$ python3 -q
>>> import numpy as np
>>> np.set_printoptions(precision=1, suppress=True, linewidth=140)
>>> tidy = lambda a: np.round(a, 1) + 0
>>> m1 = np.arange(63).reshape(7, 9) + -3
>>> m1
array([[-3, -2, -1,  0,  1,  2,  3,  4,  5],
       [ 6,  7,  8,  9, 10, 11, 12, 13, 14],
       [15, 16, 17, 18, 19, 20, 21, 22, 23],
       [24, 25, 26, 27, 28, 29, 30, 31, 32],
       [33, 34, 35, 36, 37, 38, 39, 40, 41],
       [42, 43, 44, 45, 46, 47, 48, 49, 50],
       [51, 52, 53, 54, 55, 56, 57, 58, 59]])
>>> np.argsort(-np.linalg.norm(m1, axis=0).round(6), kind="stable")[:3]
array([8, 7, 6])
>>> np.linalg.matrix_rank(m1, rtol=0.1)
np.int64(1)
>>> np.linalg.cond(m1) > 100
np.True_
>>> [round(float(x), 1) for x in np.linalg.svd(m1, compute_uv=False)[:3]]
[264.8, 11.1, 0.0]
>>> tidy(np.linalg.norm(m1, 2) / np.linalg.norm(m1))
np.float64(1.0)
>>> U, s, vt = np.linalg.svd(m1)
>>> tidy(s)
array([264.8,  11.1,   0. ,   0. ,   0. ,   0. ,   0. ])
>>> Y = U[:, :2] @ np.diag(s[:2]) @ vt[:2]
>>> np.linalg.matrix_rank(m1, rtol=0.05)
np.int64(1)
>>> J = np.loadtxt("data.csv", delimiter=",")
>>> J
array([[1., 3., 1., 0., 3., 1., 1., 3., 1., 3., 3., 0.],
       [3., 1., 3., 1., 0., 3., 1., 1., 3., 1., 3., 3.],
       [1., 3., 1., 3., 1., 0., 3., 1., 1., 3., 1., 3.],
       [0., 1., 3., 1., 3., 1., 0., 3., 1., 1., 3., 1.],
       [3., 0., 1., 3., 1., 3., 1., 0., 3., 1., 1., 3.],
       [1., 3., 0., 1., 3., 1., 3., 1., 0., 3., 1., 1.],
       [1., 1., 3., 0., 1., 3., 1., 3., 1., 0., 3., 1.],
       [3., 1., 1., 3., 0., 1., 3., 1., 3., 1., 0., 3.],
       [1., 3., 1., 1., 3., 0., 1., 3., 1., 3., 1., 0.],
       [3., 1., 3., 1., 1., 3., 0., 1., 3., 1., 3., 1.],
       [3., 3., 1., 3., 1., 1., 3., 0., 1., 3., 1., 3.],
       [0., 3., 3., 1., 3., 1., 1., 3., 0., 1., 3., 1.]])
>>> r0 = np.array([3, 2, 1, 2, 2, 0, 0, 1, 3, 1, 2, 3])
>>> Y = J + np.outer(r0, np.eye(12)[11])
>>> np.linalg.matrix_rank(Y - J)
np.int64(1)
